>>> import numpy as np
>>> np.set_printoptions(suppress=True, linewidth=200)
>>> W0 = np.load("run4.npy")
>>> W0
array([[3, 0, 2, 1, 2],
       [3, 7, 3, 0, 3],
       [0, 3, 9, 0, 2],
       [3, 1, 0, 1, 2],
       [1, 3, 1, 2, 6]])
>>> np.round(np.linalg.norm(W0, 2) / np.linalg.norm(W0), 2)
np.float64(0.84)
>>> np.round(np.abs(np.linalg.svd(W0)[2][-1]), 2)
array([0.08, 0.19, 0.03, 0.9 , 0.38])
>>> np.linalg.cond(W0) > 100
np.True_
>>> [round(float(x), 2) for x in np.linalg.svd(W0, compute_uv=False)[:3]]
[13.33, 6.95, 4.09]
>>> np.linalg.matrix_rank(W0, rtol=0.1)
np.int64(4)
>>> round(np.log10(np.linalg.cond(W0)))
2
>>> np.allclose(W0, W0.T)
False
>>> (W0 - W0.T) / 2
array([[ 0. , -1.5,  1. , -1. ,  0.5],
       [ 1.5,  0. ,  0. , -0.5,  0. ],
       [-1. ,  0. ,  0. ,  0. ,  0.5],
       [ 1. ,  0.5,  0. ,  0. ,  0. ],
       [-0.5,  0. , -0.5,  0. ,  0. ]])
>>> W0.inv()
Traceback (most recent call last):
  File "<python-input-12>", line 1, in <module>
    W0.inv()
    ^^^^^^
AttributeError: 'numpy.ndarray' object has no attribute 'inv'
>>> np.trace(W0)
np.int64(26)
>>> B = np.array([[-1, 2], [0, 2]])
>>> basis = np.kron(B, W0)
>>> np.linalg.matrix_rank(basis)
np.int64(10)
>>> round(float(np.linalg.norm(basis, 2)), 2), round(np.linalg.norm(B, 2) * np.linalg.norm(W0, 2), 2)
(38.92, np.float64(38.92))
>>> q, evecs = np.linalg.qr(W0[:, :3])[0], np.linalg.qr(W0[:, 3:])[0]
>>> s = np.linalg.svd(q.T @ evecs, compute_uv=False)
>>> s.round(2)
array([1. , 0.6])
>>> np.round(np.degrees(np.arccos(s.clip(0, 1))), 2)
array([ 3.82, 53.48])
>>> (s > 0.9).sum()
np.int64(1)
>>> A = np.load("case16.npy")
>>> A
array([[2, 0, 0, 0],
       [3, 0, 0, 0],
       [0, 3, 1, 0],
       [0, 0, 2, 2]])
>>> # triangular: eigenvalues sit on the diagonal
>>> left, s, Vt = np.linalg.svd(A)
>>> np.argmax(s[:-1] / (s[1:] + 1e-6)) + 1
np.int64(3)
>>> s.round(2)
array([3.61, 3.35, 2.6 , 0.  ])
>>> B = left[:, :3] @ np.diag(s[:3]) @ Vt[:3]
>>> np.linalg.matrix_rank(B)
np.int64(3)
>>> np.round(np.linalg.norm(A - B, 2), 2), s[3]
(np.float64(0.0), np.float64(0.0))
>>> np.linalg.matrix_rank(A, rtol=0.05)
np.int64(3)
>>> f, v = A[1], A[0]
>>> f @ f
np.int64(9)
>>> f @ v
np.int64(6)
>>> pr = (f @ v) / (f @ f) * f
>>> pr
array([2., 0., 0., 0.])
>>> np.linalg.matrix_rank(np.outer(f, v))
np.int64(1)
>>> ang = np.radians(15)
>>> R = np.eye(4)
>>> R[3, 3] = R[1, 1] = np.cos(ang)
>>> R[3, 1], R[1, 3] = -np.sin(ang), np.sin(ang)
>>> R.round(2)
array([[ 1.  ,  0.  ,  0.  ,  0.  ],
       [ 0.  ,  0.97,  0.  ,  0.26],
       [ 0.  ,  0.  ,  1.  ,  0.  ],
       [ 0.  , -0.26,  0.  ,  0.97]])
>>> B = A @ R.T
>>> np.allclose(np.linalg.norm(A, axis=1), np.linalg.norm(B, axis=1))
True
>>> M = np.load("data.npy")
>>> M
array([[0, 1, 0],
       [1, 0, 1],
       [0, 1, 0]])
>>> # row 2 repeats row 0
>>> np.round(np.linalg.eigvals(M), 2) + 0
array([-1.41,  0.  ,  1.41])
>>> np.einsum("ij,ji->", M, M)
np.int64(4)
>>> round(np.linalg.det(2 * M), 2), round(np.linalg.det(M), 2)
(np.float64(0.0), np.float64(0.0))
>>> np.round(np.poly(M), 2) + 0
array([ 1.,  0., -2.,  0.])
>>> np.einsum("ii->", M)
np.int64(0)
>>> left, s, Vt = np.linalg.svd(M)
>>> s.round(2)
array([1.41, 1.41, 0.  ])
>>> B = left[:, :2] @ np.diag(s[:2]) @ Vt[:2]
>>> round(float(np.linalg.norm(M - B, 2)), 2), s[2]
(0.0, np.float64(0.0))
>>> B
array([[0., 1., 0.],
       [1., 0., 1.],
       [0., 1., 0.]])
>>> np.abs(M - B).max()
np.float64(0.0)
>>> np.linalg.matrix_rank(B)
np.int64(2)
>>> rank = np.linalg.matrix_rank(M)
>>> rank
np.int64(2)
>>> ns = np.linalg.svd(M)[2][rank:].T
>>> np.linalg.matrix_rank(M.T @ M), np.linalg.matrix_rank(M @ M.T)
(np.int64(2), np.int64(2))
>>> np.allclose(M[:-1].T @ np.linalg.lstsq(M[:-1].T, M[-1])[0], M[-1])
True
>>> np.linalg.lstsq(M[:-1].T, M[-1])[2]
np.int32(2)
>>> np.round(np.trace(np.linalg.pinv(M) @ M), 2)
np.float64(2.0)
>>> B = np.array([[-2, -1, 0], [2, 2, 1], [2, -2, -2]])
>>> B.T @ M.T
array([[ 2,  0,  2],
       [ 2, -3,  2],
       [ 1, -2,  1]])
>>> np.einsum("ik,kj->ji", M, B)
array([[ 2,  0,  2],
       [ 2, -3,  2],
       [ 1, -2,  1]])
>>> basis = np.sign(np.array([[0, 2, 1], [0, 0, 0], [0, 0, 1]]))
>>> B = (np.tril(basis, -1) + np.eye(3)) @ (np.triu(basis, 1) + np.eye(3))
>>> evals = np.array([1, 3, 0])
>>> X = np.rint(B * evals @ np.linalg.inv(B)) + 0
>>> X
array([[ 1.,  2., -1.],
       [ 0.,  3.,  0.],
       [ 0.,  0.,  0.]])
>>> # rank 2
>>> np.linalg.cond(X) > 100
np.True_
>>> np.argsort(-np.linalg.norm(X, axis=0).round(6), kind="stable")[:3]
array([1, 0, 2])
>>> x0 = np.array([2, 0, -1, 1, -2])
>>> y = W0 @ x0
>>> beta, lr = np.zeros(5), 1 / np.linalg.norm(W0, 2) ** 2
>>> for i in range(12):
...     beta -= lr * W0.T @ (W0 @ beta - y)
...     if i % 2 == 0: print(i, round(np.linalg.norm(W0 @ beta - y), 2))
... 
0 8.98
2 7.3
4 6.17
6 5.32
8 4.62
10 4.02
>>> beta.round(2)
array([ 1.18, -0.24, -1.12, -0.19, -0.89])
>>> left, s, Vt = np.linalg.svd(X)
>>> s.round(2)
array([3.7 , 1.15, 0.  ])
>>> B = left[:, :2] @ np.diag(s[:2]) @ Vt[:2]
>>> np.round(np.linalg.norm(X - B) / np.linalg.norm(X), 2)
np.float64(0.0)
>>> np.round(np.abs(X - B).max(), 2)
np.float64(0.0)
>>> B.round(2) + 0
array([[ 1.,  2., -1.],
       [ 0.,  3.,  0.],
       [ 0.,  0.,  0.]])
>>> rank = np.linalg.matrix_rank(X)
>>> rank
np.int64(2)
>>> ns = np.linalg.svd(X)[2][rank:].T
>>> [int(np.linalg.matrix_rank(X[:i])) for i in range(1, len(X) + 1)]
[1, 2, 2]
>>> [int(np.linalg.matrix_rank(X[:, :j + 1])) for j in range(3)]
[1, 2, 2]
>>> arr = np.loadtxt("sample17.csv", delimiter=",")
>>> arr
array([[ 18.,  16.,  28.,  20., -24., -20.],
       [ 16.,  18.,  28.,  20., -24., -20.],
       [ 28.,  28.,  51.,  35., -42., -35.],
       [ 20.,  20.,  35.,  27., -30., -25.],
       [-24., -24., -42., -30.,  38.,  30.],
       [-20., -20., -35., -25.,  30.,  27.]])
>>> # equal to its transpose
>>> rng = np.random.default_rng(78)
>>> labels = rng.permutation(6)
>>> labels
array([2, 0, 4, 1, 3, 5])
>>> B = arr[labels][:, labels]
>>> round(np.linalg.det(B), 2), round(np.linalg.det(arr[labels]), 2)
(np.float64(5408.0), np.float64(5408.0))
>>> np.trace(B)
np.float64(179.0)
>>> np.round(np.sort(np.abs(np.linalg.eigvals(B))), 2)
array([  2.,   2.,   2.,   2.,   2., 169.])
>>> np.allclose(B, arr)
False
>>> G = arr.T @ arr
>>> np.linalg.matrix_rank(G)
np.int64(6)
>>> np.round(np.linalg.eigvalsh(G)[::-1], 2)
array([28561.,     4.,     4.,     4.,     4.,     4.])
>>> np.diag(G)
array([2740., 2740., 8383., 4279., 6160., 4279.])
>>> F = np.load("w.npy")
>>> F
array([[-7.,  3.,  1.,  1.],
       [ 0.,  6.,  3.,  0.],
       [ 0.,  1.,  8.,  1.],
       [ 0.,  3.,  4.,  6.]])
>>> np.allclose(A[:-1].T @ np.linalg.lstsq(A[:-1].T, A[-1])[0], A[-1])
False
>>> np.unique(A.round(6), axis=0).shape
(4, 4)
>>> K = np.load("test8.npy")
>>> K
array([[-0.35, -0.96, -0.66,  0.98,  0.34],
       [ 0.82, -0.99, -0.99,  0.99, -0.89],
       [ 0.55, -0.82, -0.84,  0.84, -0.58],
       [ 0.85,  1.  ,  0.63, -1.  , -0.96],
       [ 0.87, -0.99, -1.  ,  1.  , -1.  ],
       [-0.79,  0.77,  0.35, -0.68,  0.22],
       [-0.04,  0.78,  0.98, -0.9 ,  0.85],
       [-0.99,  0.97,  1.  , -0.96,  0.99],
       [-0.43, -0.4 ,  0.  ,  0.5 ,  0.33],
       [ 0.6 , -0.05,  0.1 , -0.15, -0.15],
       [-0.52, -0.16,  0.98, -0.09,  0.96],
       [ 0.87,  0.37, -0.84, -0.49, -0.92],
       [-0.92, -0.82,  0.85,  0.88,  0.96],
       [-0.98,  0.07, -0.05,  0.5 ,  0.64],
       [ 0.22, -0.99, -1.  ,  1.  , -1.  ],
       [ 0.86, -0.99, -0.99,  0.99, -0.85],
       [ 0.45, -0.67, -0.89,  0.74, -0.73],
       [-0.45, -0.24, -0.76,  0.51, -0.45],
       [-0.27, -0.56,  0.36,  0.58,  0.58],
       [ 0.71,  0.54, -0.08, -0.69, -0.56],
       [ 0.88, -1.  , -1.  ,  1.  , -1.  ],
       [-0.08,  0.9 ,  0.94, -0.95,  0.62],
       [-0.06,  0.91,  0.77, -0.94,  0.14],
       [ 0.02, -0.35, -0.41,  0.42, -0.18],
       [ 0.45, -0.88, -0.8 ,  0.9 , -0.41]])
>>> Xs = (K - K.mean(axis=0)) / K.std(axis=0)
>>> np.round(Xs.std(axis=0), 2)
array([1., 1., 1., 1., 1.])
>>> beta = np.linalg.lstsq(np.delete(Xs, 4, axis=1), Xs[:, 4])[0]
>>> np.abs(beta).argmax()
np.int64(1)
>>> np.round(1 - np.var(Xs[:, 4] - np.delete(Xs, 4, axis=1) @ beta), 2)
np.float64(0.9)
>>> data = np.load("arr.npy")
>>> data
array([[-0.3,  1.3,  0.4, -0.8,  1. , -0.4],
       [-0.5,  0.5,  1.5, -0.4,  0.9,  1. ],
       [ 0.2,  0.7, -0.7,  0.8, -0.9,  0.2],
       [ 0.7, -1.3, -1.1,  0.8, -0.1, -0.4],
       [ 1.4, -1.2, -0.4,  0.7,  0.4, -0.6],
       [ 0.9,  1. , -0.9,  0.5,  1.6, -1.1]])
>>> np.allclose(data @ data.T, data.T @ data)
False
>>> np.round(np.sort(np.abs(np.linalg.eigvals(data))), 2)
array([0.15, 0.77, 1.47, 1.47, 1.48, 1.48])
>>> B = data + rng.integers(-2, 3, (6, 5)) @ rng.integers(-2, 3, (5, 6))
>>> B
array([[ 1.7, -2.7,  8.4, -3.8, -5. , -6.4],
       [ 1.5, -1.5,  0.5,  1.6, -2.1, -7. ],
       [-1.8,  0.7, -1.7,  1.8, -0.9,  2.2],
       [-5.3, -2.3,  1.9,  2.8, -7.1,  3.6],
       [ 1.4, -3.2,  2.6, -5.3,  9.4,  3.4],
       [ 2.9,  1. , -5.9,  0.5,  9.6, -5.1]])
>>> np.linalg.matrix_rank(B - data, tol=1e-8)
np.int64(5)
>>> np.round(B - data, 2)
array([[ 2., -4.,  8., -3., -6., -6.],
       [ 2., -2., -1.,  2., -3., -8.],
       [-2.,  0., -1.,  1.,  0.,  2.],
       [-6., -1.,  3.,  2., -7.,  4.],
       [ 0., -2.,  3., -6.,  9.,  4.],
       [ 2.,  0., -5.,  0.,  8., -4.]])
>>> np.round(np.linalg.svd(B - data, compute_uv=False), 2) + 0
array([17.25, 13.65, 11.55,  3.65,  0.56,  0.  ])
>>> f, v = data[5], data[3]
>>> round(float(f @ f), 2)
6.64
>>> f @ v
np.float64(1.0)
>>> pr = (f @ v) / (f @ f) * f
>>> (v - pr) @ f
np.float64(0.0)
>>> np.linalg.matrix_rank(np.outer(f, v))
np.int64(1)
>>> round(float(np.linalg.norm(f + v) ** 2 + np.linalg.norm(f - v) ** 2), 2)
21.68
>>> x0 = np.array([-2, 1, -2, -3, 3, 3])
>>> h1 = np.maximum(data @ x0, 0)
>>> data * (h1 > 1e-9)[:, None]
array([[-0.3,  1.3,  0.4, -0.8,  1. , -0.4],
       [-0.5,  0.5,  1.5, -0.4,  0.9,  1. ],
       [ 0. ,  0. , -0. ,  0. , -0. ,  0. ],
       [ 0. , -0. , -0. ,  0. , -0. , -0. ],
       [ 0. , -0. , -0. ,  0. ,  0. , -0. ],
       [ 0.9,  1. , -0.9,  0.5,  1.6, -1.1]])
>>> np.round(np.maximum(data @ x0, 0) - np.maximum(-data @ x0, 0), 2)
array([ 5.3,  5.4, -2.8, -4.4, -5.9,  1. ])
